$ ipython --no-banner

In [1]: import numpy as np

In [2]: np.set_printoptions(suppress=True, linewidth=140)

In [3]: Y = np.array([[2, 1, 1], [1, 1, 1], [0, 1, 1], [0, 1, 0]])

In [4]: basis = np.array([[7, 4, 5, 0], [9, 3, 8, 1], [4, 8, 5, 7]])

In [5]: W0 = Y @ basis

In [6]: W0
Out[6]: 
array([[27, 19, 23,  8],
       [20, 15, 18,  8],
       [13, 11, 13,  8],
       [ 9,  3,  8,  1]])

In [7]: rk = np.linalg.matrix_rank(W0)

In [8]: rk
Out[8]: np.int64(3)

In [9]: null = np.linalg.svd(W0)[2][rk:].T

In [10]: np.round(W0 @ null, 2) + 0
Out[10]: 
array([[0.],
       [0.],
       [0.],
       [0.]])

In [11]: [int(np.linalg.matrix_rank(W0[:, :j + 1])) for j in range(4)]
Out[11]: [1, 2, 3, 3]

In [12]: [int(np.linalg.matrix_rank(np.delete(W0, i, axis=0))) for i in range(4)]
Out[12]: [3, 3, 3, 2]

In [13]: np.round(W0 @ np.linalg.pinv(W0) @ W0, 2)
Out[13]: 
array([[27., 19., 23.,  8.],
       [20., 15., 18.,  8.],
       [13., 11., 13.,  8.],
       [ 9.,  3.,  8.,  1.]])

In [14]: np.argsort(-np.linalg.norm(W0, axis=0).round(6), kind="stable")[:3]
Out[14]: array([0, 2, 1])

In [15]: np.round(np.linalg.norm(W0, 2) / np.linalg.norm(W0), 2)
Out[15]: np.float64(1.0)

In [16]: round(np.linalg.det(W0), 2)
Out[16]: np.float64(-0.0)

In [17]: assert W0 == W0.T
ValueError: The truth value of an array with more than one element is ambiguous. Use a.any() or a.all()


In [18]: round(np.abs(np.linalg.eigvals(W0)).max(), 2)
Out[18]: np.float64(56.51)

In [19]: feats = np.load("arr.npy")

In [20]: feats
Out[20]: 
array([[ -2.5 ,  -0.6 ,  -2.87],
       [  0.3 ,   0.6 ,   3.03],
       [  1.2 ,   0.8 ,   4.03],
       [ -0.1 ,   1.  ,   4.58],
       [ -0.1 ,   1.1 ,   5.02],
       [  1.2 ,   1.  ,   4.77],
       [ -1.4 ,   0.9 ,   4.3 ],
       [ -1.4 ,  -0.8 ,  -4.44],
       [  2.  ,   0.2 ,   1.02],
       [  0.6 ,  -0.1 ,  -0.74],
       [ -0.3 ,  -0.8 ,  -3.35],
       [ -0.9 ,   0.  ,   0.07],
       [  0.1 ,  -2.  ,  -9.7 ],
       [ -0.4 ,   0.4 ,   1.77],
       [  0.7 ,  -2.3 , -11.48],
       [  0.3 ,   0.5 ,   2.65],
       [ -0.3 ,   0.4 ,   2.59],
       [  1.6 ,   0.  ,  -0.18],
       [  0.9 ,  -0.4 ,  -2.33],
       [  0.4 ,  -0.2 ,  -1.07],
       [ -0.4 ,  -1.3 ,  -6.16],
       [ -1.8 ,  -0.9 ,  -3.98],
       [ -1.1 ,  -1.  ,  -5.38],
       [ -0.2 ,  -2.7 , -13.6 ],
       [ -0.7 ,  -0.7 ,  -3.7 ],
       [ -1.8 ,   0.3 ,   1.6 ],
       [  0.1 ,   0.6 ,   3.43]])

In [21]: lab = feats[:, 1] > np.median(feats[:, 1])

In [22]: u = feats[lab].mean(axis=0) - feats[~lab].mean(axis=0)

In [23]: lab.astype(int)
Out[23]: array([0, 1, 1, 1, 1, 1, 1, 0, 1, 0, 0, 0, 0, 1, 0, 1, 1, 0, 0, 0, 0, 0, 0, 0, 0, 1, 1])

In [24]: ((feats - feats.mean(axis=0)) @ u > 0).astype(int)
Out[24]: array([0, 1, 1, 1, 1, 1, 1, 0, 1, 1, 0, 1, 0, 1, 0, 1, 1, 1, 0, 1, 0, 0, 0, 0, 0, 1, 1])

In [25]: P = feats @ np.linalg.solve(feats.T @ feats, feats.T)

In [26]: round(float(np.trace(P)), 2)
Out[26]: 3.0

In [27]: np.round(P @ feats[:, 1], 2) + 0
Out[27]: 
array([-0.6,  0.6,  0.8,  1. ,  1.1,  1. ,  0.9, -0.8,  0.2, -0.1, -0.8,  0. , -2. ,  0.4, -2.3,  0.5,  0.4,  0. , -0.4, -0.2, -1.3, -0.9,
       -1. , -2.7, -0.7,  0.3,  0.6])

In [28]: G = np.cov(feats, rowvar=False)

In [29]: np.argsort(-feats.std(axis=0).round(6), kind="stable")
Out[29]: array([2, 0, 1])

In [30]: round(np.corrcoef(feats[:, 1], feats[:, 2])[0, 1], 2)
Out[30]: np.float64(1.0)

In [31]: np.argwhere(np.triu(np.abs(np.corrcoef(feats.T)) > 0.8, 1))
Out[31]: array([[1, 2]])

In [32]: np.round(np.linalg.eigvalsh(G)[::-1], 2) + 0
Out[32]: array([26.65,  1.15,  0.  ])

In [33]: np.median(feats, axis=0)
Out[33]: array([-0.1 ,  0.  , -0.18])

In [34]: np.round(np.polyfit(feats[:, 1], feats[:, 2], 1), 2)
Out[34]: array([ 4.94, -0.02])

In [35]: np.round(feats.std(axis=0), 2)
Out[35]: array([1.06, 1.  , 4.96])

In [36]: G.round(2)
Out[36]: 
array([[ 1.18,  0.18,  0.84],
       [ 0.18,  1.04,  5.16],
       [ 0.84,  5.16, 25.58]])

In [37]: round(float(np.linalg.norm(feats, 2) / np.linalg.norm(feats)), 2)
Out[37]: 0.98

In [38]: np.argsort(-np.linalg.norm(feats, axis=0).round(6), kind="stable")[:3]
Out[38]: array([2, 0, 1])

In [39]: [round(float(x), 2) for x in np.linalg.svd(feats, compute_uv=False)[:3]]
Out[39]: [26.98, 5.49, 0.31]

In [40]: cen = feats - feats.mean(axis=0)

In [41]: Uu, sigma, Vt = np.linalg.svd(cen, full_matrices=False)

In [42]: np.round(np.abs(Vt[-1]), 2)
Out[42]: array([0.01, 0.98, 0.2 ])

In [43]: np.abs(Uu[:, 0]).argmax()
Out[43]: np.int64(23)

In [44]: np.abs(Vt[0]).argmax()
Out[44]: np.int64(2)

In [45]: sigma.round(2)
Out[45]: array([26.32,  5.46,  0.31])

In [46]: np.round(Vt[0] * np.sign(Vt[0, np.abs(Vt[0]).argmax()]), 2)
Out[46]: array([0.03, 0.2 , 0.98])

In [47]: mat = np.load("layer18.npy")

In [48]: mat
Out[48]: 
array([[ 0,  0,  0],
       [ 0,  1,  0],
       [ 0,  0, -7]])

In [49]: (np.linalg.matrix_power((mat != 0) + (mat.T != 0) + np.eye(3), 3) > 0).astype(int)
Out[49]: 
array([[1, 0, 0],
       [0, 1, 0],
       [0, 0, 1]])

In [50]: (mat != 0).astype(int)
Out[50]: 
array([[0, 0, 0],
       [0, 1, 0],
       [0, 0, 1]])

In [51]: x0 = np.array([2, 4, 4])

In [52]: h = np.maximum(mat @ x0, 0)

In [53]: np.maximum(mat @ x0, 0) - np.maximum(-mat @ x0, 0)
Out[53]: array([  0,   4, -28])

In [54]: mat * (h > 1e-9)[:, None]
Out[54]: 
array([[0, 0, 0],
       [0, 1, 0],
       [0, 0, 0]])

In [55]: np.round(np.tanh(mat @ x0), 2)
Out[55]: array([ 0.,  1., -1.])

In [56]: h
Out[56]: array([0, 4, 0])

In [57]: np.maximum(mat @ (3 * x0), 0)
Out[57]: array([ 0, 12,  0])

In [58]: np.flatnonzero(h > 1e-9)
Out[58]: array([1])

In [59]: np.abs(np.diag(np.linalg.qr(mat)[1])) > 1e-9
Out[59]: array([False,  True,  True])

In [60]: np.allclose(mat[:-1].T @ np.linalg.lstsq(mat[:-1].T, mat[-1])[0], mat[-1])
Out[60]: False

In [61]: np.unique(mat.round(6), axis=0).shape
Out[61]: (3, 3)

In [62]: np.linalg.lstsq(mat[:-1].T, mat[-1])[2]
Out[62]: np.int32(1)

In [63]: np.allclose(mat @ mat.T, mat.T @ mat)
Out[63]: True

In [64]: np.round(np.sort(np.abs(np.linalg.eigvals(mat))), 2)
Out[64]: array([0., 1., 7.])

In [65]: round(np.abs(np.linalg.eigvals(mat)).max(), 2)
Out[65]: np.float64(7.0)

In [66]: round(np.linalg.det(mat), 2)
Out[66]: np.float64(0.0)

In [67]: np.allclose(mat, mat.T)
Out[67]: True

In [68]: A = np.array([[-2, 1, 2, -1], [-2, -3, 2, 3], [-2, 1, 6, -3], [-2, -3, 6, 9]])

In [69]: A
Out[69]: 
array([[-2,  1,  2, -1],
       [-2, -3,  2,  3],
       [-2,  1,  6, -3],
       [-2, -3,  6,  9]])

In [70]: blk = np.stack([A, 5 * A, A[::-1]])

In [71]: (blk @ A.T).shape
Out[71]: (3, 4, 4)

In [72]: blk.shape
Out[72]: (3, 4, 4)

In [73]: np.round(np.linalg.det(blk), 2)
Out[73]: array([   256., 160000.,    256.])

In [74]: np.einsum("bij,cij->bc", blk, blk)
Out[74]: 
array([[ 216, 1080,   16],
       [1080, 5400,   80],
       [  16,   80,  216]])

In [75]: np.round(np.linalg.norm(blk, axis=(1, 2)), 2)
Out[75]: array([14.7 , 73.48, 14.7 ])

In [76]: O, _ = np.linalg.qr(np.array([[0.5, -2.7, -1.4], [0.6, -0.5, -0.6], [-1.6, 1.2, -0.6]]))

In [77]: arr = -2 * O

In [78]: arr.round(2)
Out[78]: 
array([[ 0.56, -1.92,  0.04],
       [ 0.67,  0.16, -1.88],
       [-1.8 , -0.54, -0.69]])

In [79]: Y = np.array([[1, 0, 2], [1, 1, 0]])

In [80]: basis = np.kron(Y, arr)

In [81]: np.round(np.linalg.norm(basis, 2), 2), round(float(np.linalg.norm(Y, 2) * np.linalg.norm(arr, 2)), 2)
Out[81]: (np.float64(4.61), 4.61)

In [82]: np.linalg.matrix_rank(basis)
Out[82]: np.int64(6)

In [83]: round(float(np.linalg.norm(arr, "nuc")), 2)
Out[83]: 6.0

In [84]: round(np.linalg.norm(arr, 2), 2)
Out[84]: np.float64(2.0)

In [85]: round(np.linalg.norm(arr[1] - arr[2]), 2)
Out[85]: np.float64(2.83)

In [86]: np.round(arr[1] @ arr[2], 2)
Out[86]: np.float64(-0.0)

In [87]: round(np.linalg.norm(arr, 1), 2), np.round(np.linalg.norm(arr, np.inf), 2)
Out[87]: (np.float64(3.03), np.float64(3.03))

In [88]: np.round(np.linalg.norm(arr, axis=0), 2)
Out[88]: array([2., 2., 2.])

In [89]: Uu, sigma, Vt = np.linalg.svd(W0)

In [90]: sigma.round(2) + 0
Out[90]: array([57.86,  4.7 ,  2.08,  0.  ])

In [91]: Y = Uu[:, :3] @ np.diag(sigma[:3]) @ Vt[:3]

In [92]: np.linalg.matrix_rank(Y)
Out[92]: np.int64(3)

In [93]: round(float(np.linalg.norm(W0 - Y) / np.linalg.norm(W0)), 2)
Out[93]: 0.0

In [94]: K = np.array([[1, 2, -3],
    ...:     [-1, 2, 0],
    ...:     [0, 0, 0],
    ...:     [0, 0, 0],
    ...:     [0, 0, 0],
    ...:     [0, 4, -3],
    ...:     [0, 0, 0],
    ...:     [2, 2, -3],
    ...:     [3, 4, -6],
    ...:     [1, 2, -3],
    ...:     [0, 0, 0],
    ...:     [1, 4, -3],
    ...:     [1, 2, -3]])

In [95]: Y = np.c_[K[:, :1] @ np.array([[-9]]), np.array([1, 2, 0, 3, 0, -2, 3, 0, 0, -3, 0, 0, -3])]

In [96]: Y
Out[96]: 
array([[ -9,   1],
       [  9,   2],
       [  0,   0],
       [  0,   3],
       [  0,   0],
       [  0,  -2],
       [  0,   3],
       [-18,   0],
       [-27,   0],
       [ -9,  -3],
       [  0,   0],
       [ -9,   0],
       [ -9,  -3]])

In [97]: np.linalg.matrix_rank(np.c_[K, Y])
Out[97]: np.int64(4)

In [98]: Y = K[0, 0] * K[1:] - np.outer(K[1:, 0], K[0])

In [99]: Y
Out[99]: 
array([[ 0,  4, -3],
       [ 0,  0,  0],
       [ 0,  0,  0],
       [ 0,  0,  0],
       [ 0,  4, -3],
       [ 0,  0,  0],
       [ 0, -2,  3],
       [ 0, -2,  3],
       [ 0,  0,  0],
       [ 0,  0,  0],
       [ 0,  2,  0],
       [ 0,  0,  0]])

In [100]: np.flatnonzero(~Y.round(6).any(axis=1))
Out[100]: array([ 1,  2,  3,  5,  8,  9, 11])

In [101]: K[:, 0] / K[0, 0]
Out[101]: array([ 1., -1.,  0.,  0.,  0.,  0.,  0.,  2.,  3.,  1.,  0.,  1.,  1.])

In [102]: np.linalg.matrix_rank(Y), np.linalg.matrix_rank(K)
Out[102]: (np.int64(2), np.int64(3))

In [103]: data = np.array([[3, 4, 5], [6, 7, 8], [9, 10, 11]])

In [104]: data
Out[104]: 
array([[ 3,  4,  5],
       [ 6,  7,  8],
       [ 9, 10, 11]])

In [105]: np.round(np.poly(data), 2) + 0
Out[105]: array([  1., -21., -18.,   0.])

In [106]: round(np.linalg.det(data[::-1]), 2)
Out[106]: np.float64(0.0)

In [107]: m1 = np.load("w.npy")

In [108]: m1.round(2)
Out[108]: 
array([[1.  , 0.  , 0.  , 0.  ],
       [0.33, 0.33, 0.33, 0.  ],
       [0.5 , 0.  , 0.5 , 0.  ],
       [0.  , 0.  , 0.  , 1.  ]])

In [109]: round(np.linalg.det(m1), 2)
Out[109]: np.float64(0.17)

In [110]: np.round(np.sort(np.linalg.eigvals(m1).real), 2)
Out[110]: array([0.33, 0.5 , 1.  , 1.  ])

In [111]: np.flatnonzero(np.linalg.matrix_power((m1 != 0) + (m1.T != 0) + np.eye(4), 4)[1])
Out[111]: array([0, 1, 2])

In [112]: (m1 != 0).astype(int)
Out[112]: 
array([[1, 0, 0, 0],
       [1, 1, 1, 0],
       [1, 0, 1, 0],
       [0, 0, 0, 1]])

In [113]: (np.linalg.matrix_power((m1 != 0) + (m1.T != 0) + np.eye(4), 4) > 0).astype(int)
Out[113]: 
array([[1, 1, 1, 0],
       [1, 1, 1, 0],
       [1, 1, 1, 0],
       [0, 0, 0, 1]])

In [114]: vals, evecs = np.linalg.eig(m1)

In [115]: np.round(np.prod(vals), 2)
Out[115]: np.float64(0.17)

In [116]: np.round(np.sort(np.linalg.eigvals(m1 @ m1)), 2)
Out[116]: array([0.11, 0.25, 1.  , 1.  ])

In [117]: np.round(np.sort(np.linalg.eigvals(np.linalg.inv(m1))), 2)
Out[117]: array([1., 1., 2., 3.])

In [118]: vals.round(2)
Out[118]: array([0.33, 0.5 , 1.  , 1.  ])
